% python3 -q
>>> import numpy as np
>>> import numpy.linalg as la
>>> np.set_printoptions(suppress=True, linewidth=100)
>>> data = np.load("w.npy")
>>> print(data)
[[ -3.35   0.42   1.53  -0.56   0.62   2.03]
 [ -0.87  -3.88   4.28  -3.35  -4.18   1.21]
 [  1.54   6.55  -0.7   -7.99  -4.39  10.57]
 [  5.22   0.78  -3.96  -0.15  -5.76   4.76]
 [ -4.21  -3.79  -6.27  -4.64  -0.88   5.22]
 [ -6.4   -5.77   0.59   4.38 -10.42  10.14]
 [  1.25  -7.01   4.66  -4.25   9.95  -4.15]
 [ 10.8    6.81  -0.7  -19.07   4.97  -1.16]
 [  3.93   0.54   2.74  -3.32   7.65  -7.91]
 [ -0.26   3.3    2.28   3.19   4.66  -5.68]
 [ -5.94  -3.54  -0.6    6.62  -3.82   2.34]
 [ -3.36  -4.03   6.63  -4.42  13.63   1.9 ]
 [ -1.24   1.62  -0.87  -2.26   3.38  -0.32]
 [ -7.91  -4.67  -4.57   5.5    1.05   0.3 ]
 [  4.97   2.75  -2.21   0.86  -6.03  -0.15]
 [  3.43   1.07 -14.99 -12.81   2.56   2.86]
 [  4.7   -0.41  -4.03   4.38   5.76  -9.41]
 [ -4.74   0.05   2.18   2.    -6.34  11.14]
 [ -8.74  -5.36  -2.35   7.62  -1.29   5.91]
 [ -4.97  -2.31  -2.37   4.39   2.4   -2.36]
 [ -6.38  -1.53   2.09  11.42  -2.28  -2.29]]
>>> W2 = data[[6, 20]].astype(float)
>>> for _ in range(3):
...     lab = la.norm(data[:, None] - W2, axis=-1).argmin(axis=1)
...     W2 = np.array([data[lab == j].mean(axis=0) for j in range(2)])
... 
>>> print(lab)
[1 1 1 1 1 1 0 0 0 0 1 0 0 1 1 0 0 1 1 1 1]
>>> print(np.round(W2[1] - W2[0], 2))
[-5.62 -1.8  -0.42  6.83 -9.75  6.74]
>>> print(np.abs(W2[1] - W2[0]).argmax())
4
>>> print(np.bincount(lab))
[ 8 13]
>>> Ac = data - data.mean(axis=0)
>>> left, sigma, VT = la.svd(Ac, full_matrices=False)
>>> print(np.round(sigma ** 2 / (sigma ** 2).sum(), 2))
[0.45 0.29 0.12 0.1  0.03 0.01]
>>> print(np.abs(VT[0]).argmax())
3
>>> print((np.sign(left[:, 0]) == np.sign(left[0, 0])).astype(int))
[1 1 0 1 1 1 0 0 0 0 1 0 0 1 0 0 0 1 1 1 1]
>>> print(sigma.round(2))
[40.29 32.3  21.02 18.74 10.91  6.73]
>>> print(np.searchsorted(np.cumsum(sigma ** 2) / (sigma ** 2).sum(), 0.9) + 1)
4
>>> print(la.matrix_rank(Ac))
6
>>> hat = data @ la.solve(data.T @ data, data.T)
>>> print(np.round(np.trace(hat), 2))
6.0
>>> print(np.allclose(hat @ hat, hat))
True
>>> print(np.round(np.diag(hat), 2))
[0.08 0.43 0.38 0.41 0.26 0.32 0.45 0.4  0.13 0.19 0.08 0.62 0.09 0.22 0.15 0.62 0.37 0.26 0.24
 0.12 0.18]
>>> x0 = np.array([2, 1, 3, 5, 5, 3])
>>> y = data @ x0
>>> print(np.round(la.lstsq(data, y)[0], 2))
[2. 1. 3. 5. 5. 3.]
>>> rng = np.random.default_rng(6694)
>>> y = y + 0.05 * rng.normal(size=21)
>>> print(y.round(2))
[  4.64 -26.79 -22.65 -15.87 -43.01 -16.56  25.42 -47.72  14.58  31.78   3.84  60.97   1.15  -0.6
 -20.17 -79.76  19.36   8.79  19.51   7.56  30.76]
>>> c, *_ = la.lstsq(data, y)
>>> print(c.round(2))
[2.01 1.   3.   5.01 5.   3.01]
>>> print(c.round())
[2. 1. 3. 5. 5. 3.]
>>> print(np.round(data.T @ (y - data @ c), 2) + 0)
[0. 0. 0. 0. 0. 0.]
>>> feats = np.load("m.npy")
>>> print(feats)
[[ 0.05  0.7   3.27]
 [-0.48 -0.66  2.47]
 [ 0.15 -0.02  4.26]
 [ 0.05 -0.07 -0.11]
 [ 0.26  1.98  3.87]
 [ 0.    1.68  1.63]
 [ 0.03  0.45  3.53]
 [-0.24  0.98  7.41]
 [ 0.3   2.72  5.04]]
>>> M2 = np.c_[feats[:, :1] @ np.array([[-5]]), np.array([0, 3, 2, 2, 0, 3, 0, 2, 1])]
>>> print(M2)
[[-0.25  0.  ]
 [ 2.4   3.  ]
 [-0.75  2.  ]
 [-0.25  2.  ]
 [-1.3   0.  ]
 [ 0.    3.  ]
 [-0.15  0.  ]
 [ 1.2   2.  ]
 [-1.5   1.  ]]
>>> print(la.matrix_rank(M2))
2
>>> print(la.matrix_rank(np.c_[feats, M2]))
4
>>> M2 = feats / la.norm(feats, axis=1, keepdims=True)
>>> G = M2 @ M2.T
>>> print((G - 2 * np.eye(9)).round(6).argmax(axis=1))
[6 2 6 1 8 8 7 6 4]
>>> print(G.round(2))
[[ 1.    0.87  0.98 -0.87  0.96  0.83  1.    1.    0.96]
 [ 0.87  1.    0.94 -0.69  0.72  0.48  0.91  0.91  0.7 ]
 [ 0.98  0.94  1.   -0.77  0.89  0.69  0.99  0.99  0.88]
 [-0.87 -0.69 -0.77  1.   -0.91 -0.91 -0.84 -0.86 -0.91]
 [ 0.96  0.72  0.89 -0.91  1.    0.95  0.94  0.94  1.  ]
 [ 0.83  0.48  0.69 -0.91  0.95  1.    0.78  0.78  0.95]
 [ 1.    0.91  0.99 -0.84  0.94  0.78  1.    1.    0.93]
 [ 1.    0.91  0.99 -0.86  0.94  0.78  1.    1.    0.93]
 [ 0.96  0.7   0.88 -0.91  1.    0.95  0.93  0.93  1.  ]]
>>> print(np.round(np.degrees(np.arccos(np.clip(G[5, 8], -1, 1))), 2))
17.76
>>> print(G[5].round(2))
[ 0.83  0.48  0.69 -0.91  0.95  1.    0.78  0.78  0.95]
>>> J = np.array([[-2, -1, -1, -2, -2, 2, 1, -2],
...     [1, 2, -2, 2, -1, -1, 1, 2],
...     [0, 1, 0, 0, 0, -2, 1, 0],
...     [-1, 0, 0, 0, -2, 2, 0, 1],
...     [1, -1, -1, -1, 1, -1, 0, 2]])
>>> M2 = np.array([[2, 1, 1],
...     [0, -2, -1],
...     [-3, 3, -1],
...     [3, -2, 1],
...     [3, 1, 2],
...     [-2, -2, -3],
...     [-3, 3, 0],
...     [-1, 0, -1]])
>>> print(la.matrix_rank(J @ M2))
3
>>> print(np.einsum("ij->j", J))
[-1  1 -4 -1 -4  0  3  3]
>>> print(M2.T @ J.T)
[[-18   8   1 -13   5]
 [ -2  -9   5  -7   5]
 [-10   2   5 -12   5]]
>>> print(np.einsum("ik,kj->ij", J, M2))
[[-18  -2 -10]
 [  8  -9   2]
 [  1   5   5]
 [-13  -7 -12]
 [  5   5   5]]
>>> M2 @ J
Traceback (most recent call last):
  File "<python-input-51>", line 1, in <module>
    M2 @ J
    ~~~^~~
ValueError: matmul: Input operand 1 has a mismatch in its core dimension 0, with gufunc signature (n?,k),(k,m?)->(n?,m?) (size 5 is different from 3)
>>> M2 = J[0, 0] * J[1:] - np.outer(J[1:, 0], J[0])
>>> print(M2)
[[ 0 -3  5 -2  4  0 -3 -2]
 [ 0 -2  0  0  0  4 -2  0]
 [ 0 -1 -1 -2  2 -2  1 -4]
 [ 0  3  3  4  0  0 -1 -2]]
>>> print(J[:, 0] / J[0, 0])
[ 1.  -0.5 -0.   0.5 -0.5]
>>> print(la.matrix_rank(M2), la.matrix_rank(J))
4 5
>>> G = np.cov(data, rowvar=False)
>>> print(np.argsort(-data.std(axis=0).round(6), kind="stable"))
[3 4 5 0 2 1]
>>> print(np.round(np.polyfit(data[:, 1], data[:, 4], 1), 2))
[-0.04  0.5 ]
>>> print(np.argwhere(np.triu(np.abs(np.corrcoef(data.T)) > 0.8, 1)))
[]
>>> print(np.median(data, axis=0))
[-1.24 -0.41 -0.7  -0.15  0.62  1.21]
>>> print(G.shape)
(6, 6)
>>> print(np.round(la.eigvalsh(G)[::-1], 2))
[81.18 52.16 22.1  17.56  5.95  2.26]
>>> print(round(np.corrcoef(data[:, 1], data[:, 4])[0, 1], 2))
-0.03
>>> print(J.mean(axis=0))
[-0.2  0.2 -0.8 -0.2 -0.8  0.   0.6  0.6]
>>> np.zeros(5, 8)
Traceback (most recent call last):
  File "<python-input-65>", line 1, in <module>
    np.zeros(5, 8)
    ~~~~~~~~^^^^^^
TypeError: Cannot interpret '8' as a data type
>>> J[5]
Traceback (most recent call last):
  File "<python-input-66>", line 1, in <module>
    J[5]
    ~^^^
IndexError: index 5 is out of bounds for axis 0 with size 5
>>> print(J.sum(axis=0))
[-1  1 -4 -1 -4  0  3  3]
>>> la.rank(J)
Traceback (most recent call last):
  File "<python-input-68>", line 1, in <module>
    la.rank(J)
    ^^^^^^^
AttributeError: module 'numpy.linalg' has no attribute 'rank'
>>> print(np.diff(J, axis=0))
[[ 3  3 -1  4  1 -3  0  4]
 [-1 -1  2 -2  1 -1  0 -2]
 [-1 -1  0  0 -2  4 -1  1]
 [ 2 -1 -1 -1  3 -3  0  1]]
>>> J[:, 8]
Traceback (most recent call last):
  File "<python-input-70>", line 1, in <module>
    J[:, 8]
    ~^^^^^^
IndexError: index 8 is out of bounds for axis 1 with size 8
>>> print(np.count_nonzero(J))
30
>>> print(np.abs(J).max())
2
>>> print(J.sum(axis=1))
[-7  4  0  0  0]
>>> m1 = np.array([[1, -1, 1, -1], [1, 0, 0, 0], [1, 1, 1, 1]])
>>> M2 = m1[0, 0] * m1[1:] - np.outer(m1[1:, 0], m1[0])
>>> print(M2)
[[ 0  1 -1  1]
 [ 0  2  0  2]]
>>> print(np.flatnonzero(~M2.round(6).any(axis=1)))
[]
>>> print(la.matrix_rank(M2), la.matrix_rank(m1))
2 3
>>> x0 = np.array([9, -3, -1, -4])
>>> print(m1 @ np.ones(4))
[0. 1. 4.]
>>> print(m1 @ (2 * x0))
[30 18  2]
>>> x0 @ m1
Traceback (most recent call last):
  File "<python-input-82>", line 1, in <module>
    x0 @ m1
    ~~~^~~~
ValueError: matmul: Input operand 1 has a mismatch in its core dimension 0, with gufunc signature (n?,k),(k,m?)->(n?,m?) (size 3 is different from 4)
>>> print((m1 @ x0).argmax())
0
>>> print((m1 * x0).sum(axis=1))
[15  9  1]
>>> print(np.einsum("ij,j->i", m1, x0))
[15  9  1]
>>> print(m1.reshape(2, -1))
[[ 1 -1  1 -1  1  0]
 [ 0  0  1  1  1  1]]
>>> t3 = m1.reshape(3, 2, -1)
>>> print(np.einsum("ihd,ihd->ih", t3, t3))
[[2 2]
 [1 0]
 [2 2]]
>>> print(t3.transpose(1, 0, 2))
[[[ 1 -1]
  [ 1  0]
  [ 1  1]]

 [[ 1 -1]
  [ 0  0]
  [ 1  1]]]
>>> print(t3.sum(axis=1))
[[ 2 -2]
 [ 1  0]
 [ 2  2]]
>>> print(np.einsum("ihd,jhd->hij", t3, t3).shape)
(2, 3, 3)
>>> M2 = np.array([[1, -1, 0], [-1, 2, 0], [-2, 2, 2]])
>>> W2 = np.array([[-5, 9, 4, 1, 9],
...     [-1, -9, 1, -1, -2],
...     [7, -1, -3, -1, 3],
...     [-9, -7, -5, -3, 4],
...     [7, -8, 4, 1, -3]])
>>> A = np.block([[M2, np.array([[-3, 3, -1, 0, 3], [2, -2, 0, 0, -3], [2, -3, -2, -1, 1]])], [np.zeros((5, 3)), W2]])
>>> print(A)
[[ 1. -1.  0. -3.  3. -1.  0.  3.]
 [-1.  2.  0.  2. -2.  0.  0. -3.]
 [-2.  2.  2.  2. -3. -2. -1.  1.]
 [ 0.  0.  0. -5.  9.  4.  1.  9.]
 [ 0.  0.  0. -1. -9.  1. -1. -2.]
 [ 0.  0.  0.  7. -1. -3. -1.  3.]
 [ 0.  0.  0. -9. -7. -5. -3.  4.]
 [ 0.  0.  0.  7. -8.  4.  1. -3.]]
>>> W1 = np.array([[0, 2, 2],
...     [3, 1, 2],
...     [3, 1, 1],
...     [2, 3, 0],
...     [1, 1, 2],
...     [2, 2, 3],
...     [0, 3, 0],
...     [1, 0, 1]])
>>> c = np.array([2, 3, -2])
>>> hid = np.maximum(A @ W1 + c, 0)
>>> print(hid)
[[ 0.  0.  4.]
 [ 7.  7.  0.]
 [12.  0.  0.]
 [18.  8. 37.]
 [ 0.  0.  0.]
 [12. 14.  0.]
 [ 0.  0.  0.]
 [13. 27.  0.]]
>>> print((hid > 0).astype(int))
[[0 0 1]
 [1 1 0]
 [1 0 0]
 [1 1 1]
 [0 0 0]
 [1 1 0]
 [0 0 0]
 [1 1 0]]
>>> print(np.round((hid > 0).mean(axis=0), 2))
[0.62 0.5  0.25]
>>> W2 = np.array([[2, 1, 0], [1, 1, 1], [2, 0, 1]])
>>> print((hid @ W2).round(6).argmax(axis=1))
[0 0 0 0 0 0 0 0]
>>> print(hid @ W2)
[[  8.   0.   4.]
 [ 21.  14.   7.]
 [ 24.  12.   0.]
 [118.  26.  45.]
 [  0.   0.   0.]
 [ 38.  26.  14.]
 [  0.   0.   0.]
 [ 53.  40.  27.]]
>>> M2 = np.array([[-1, -4, 3],
...     [5, 5, 1],
...     [-3, -2, -4],
...     [-3, 2, -6],
...     [-1, -7, -9],
...     [9, 3, 5],
...     [-2, -2, -6],
...     [-9, 6, 1]])
>>> print(np.einsum("ik,kj->ij", A, M2))
[[-36. -21.  -9.]
 [ 34.  14.   2.]
 [-22.  41.   0.]
 [-41.  -9. -28.]
 [ 41.  54.  96.]
 [-72.  32. -39.]
 [-41.  46. 114.]
 [ 48.  62.  41.]]
>>> print(A @ M2)
[[-36. -21.  -9.]
 [ 34.  14.   2.]
 [-22.  41.   0.]
 [-41.  -9. -28.]
 [ 41.  54.  96.]
 [-72.  32. -39.]
 [-41.  46. 114.]
 [ 48.  62.  41.]]
>>> print(np.einsum("ij,ij->i", A, A))
[ 30.  22.  31. 204.  88.  69. 180. 139.]
>>> print(np.einsum("ij->j", A))
[ -2.   3.   2.   0. -18.  -2.  -4.  12.]
>>> print(M2.T @ A.T)
[[-36.  34. -22. -41.  41. -72. -41.  48.]
 [-21.  14.  41.  -9.  54.  32.  46.  62.]
 [ -9.   2.   0. -28.  96. -39. 114.  41.]]
>>> print(la.matrix_rank(A @ M2))
3
>>> x0 = np.array([-2, -1, -2, 0, -2, -1, -2, -3])
>>> y = A @ x0
>>> print(y)
[-15.  13.   5. -51.  25.  -2.  13.  19.]
>>> print(np.round(la.solve(A, 2 * y), 2) + 0)
[-4. -2. -4.  0. -4. -2. -4. -6.]
>>> print(np.round(la.solve(A.T, A[3]), 2) + 0)
[0. 0. 0. 1. 0. 0. 0. 0.]
>>> X = np.array([[-2, -1, 3, -4, 2, 5, -3, -3, -4],
...     [-3, -3, -2, -2, 5, 5, -3, -1, -3],
...     [-1, -4, 4, -4, -2, -1, -2, 4, -4],
...     [2, -5, 0, -1, 4, 0, 1, -4, 0],
...     [-5, 5, 5, -5, 2, 4, 2, -5, 0],
...     [1, 0, -2, 5, 2, -1, -3, 0, 0],
...     [-4, -1, 0, 0, 0, 2, -4, -1, -4],
...     [-5, 2, 3, -3, 2, -2, 4, 3, 4],
...     [0, 2, 1, 0, -1, -2, 5, -3, -4],
...     [-4, -2, 0, -3, 0, 2, -2, 4, -4]])
>>> print(X)
[[-2 -1  3 -4  2  5 -3 -3 -4]
 [-3 -3 -2 -2  5  5 -3 -1 -3]
 [-1 -4  4 -4 -2 -1 -2  4 -4]
 [ 2 -5  0 -1  4  0  1 -4  0]
 [-5  5  5 -5  2  4  2 -5  0]
 [ 1  0 -2  5  2 -1 -3  0  0]
 [-4 -1  0  0  0  2 -4 -1 -4]
 [-5  2  3 -3  2 -2  4  3  4]
 [ 0  2  1  0 -1 -2  5 -3 -4]
 [-4 -2  0 -3  0  2 -2  4 -4]]
>>> left, sigma, VT = la.svd(X)
>>> print(sigma.round(2))
[17.22 14.08 11.51  8.53  7.9   5.53  3.92  2.11  0.13]
>>> M2 = left[:, :8] @ np.diag(sigma[:8]) @ VT[:8]
>>> print(round(la.norm(X - M2, 2), 2), np.round(sigma[8], 2))
0.13 0.13
>>> def softmax(z):
...     e = np.exp(z - z.max(axis=-1, keepdims=True))
...     return e / e.sum(axis=-1, keepdims=True)
... 
>>> print(np.round(softmax(10 * X[1]), 2) + 0)
[0.  0.  0.  0.  0.5 0.5 0.  0.  0. ]
>>> print(np.round(softmax(X[1] + 4), 2) + 0)
[0.  0.  0.  0.  0.5 0.5 0.  0.  0. ]
>>> S = X @ X.T / np.sqrt(9)
>>> print(np.round(softmax(S + np.triu(np.full(S.shape, -np.inf), 1)), 2) + 0)
[[1.   0.   0.   0.   0.   0.   0.   0.   0.   0.  ]
 [0.   1.   0.   0.   0.   0.   0.   0.   0.   0.  ]
 [0.   0.   1.   0.   0.   0.   0.   0.   0.   0.  ]
 [0.   0.   0.   1.   0.   0.   0.   0.   0.   0.  ]
 [0.   0.   0.   0.   1.   0.   0.   0.   0.   0.  ]
 [0.   0.   0.   0.   0.   1.   0.   0.   0.   0.  ]
 [0.17 0.17 0.   0.   0.   0.   0.65 0.   0.   0.  ]
 [0.   0.   0.   0.   0.   0.   0.   1.   0.   0.  ]
 [0.   0.   0.   0.   0.   0.   0.   0.   1.   0.  ]
 [0.   0.   0.02 0.   0.   0.   0.   0.   0.   0.97]]
>>> W2 = np.array([[-1, -2, 1], [2, -3, 3]])
>>> W0 = rng.normal(size=(27, 2)) @ W2 + np.array([1, 3, -1])
>>> print(W0.round(2))
[[-0.37  3.86 -2.2 ]
 [ 0.3   1.23 -0.04]
 [-2.52  3.55 -2.9 ]
 [ 0.31  7.59 -4.58]
 [-1.84  3.97 -2.91]
 [-0.87  5.68 -3.71]
 [ 1.36  2.25 -0.31]
 [ 2.55  0.18  1.68]
 [ 1.29  6.7  -3.52]
 [ 1.43  5.07 -2.29]
 [ 2.67  6.31 -2.65]
 [ 3.53  3.89 -0.55]
 [-0.97  8.28 -5.62]
 [ 3.38  1.33  1.21]
 [ 3.56  1.36  1.27]
 [ 2.81 -0.07  1.97]
 [ 1.87  3.15 -0.73]
 [ 0.35  7.65 -4.6 ]
 [ 1.91  6.9  -3.4 ]
 [-0.92  6.81 -4.55]
 [-1.85  6.45 -4.69]
 [ 3.24  1.31  1.16]
 [ 3.77  2.72  0.39]
 [-1.74  6.79 -4.88]
 [ 3.04  5.87 -2.17]
 [ 2.47  1.91  0.41]
 [ 0.12  4.33 -2.33]]
>>> lab = W0[:, 0] > np.median(W0[:, 0])
>>> r0 = W0[lab].mean(axis=0) - W0[~lab].mean(axis=0)
>>> print(((W0 - W0.mean(axis=0)) @ r0 > 0).astype(int))
[0 1 0 0 0 0 1 1 0 0 0 1 0 1 1 1 1 0 0 0 0 1 1 0 1 1 0]
>>> print(np.argsort(-np.abs(r0).round(6), kind="stable"))
[0 2 1]
>>> print(r0.round(2))
[ 3.31 -2.3   3.06]
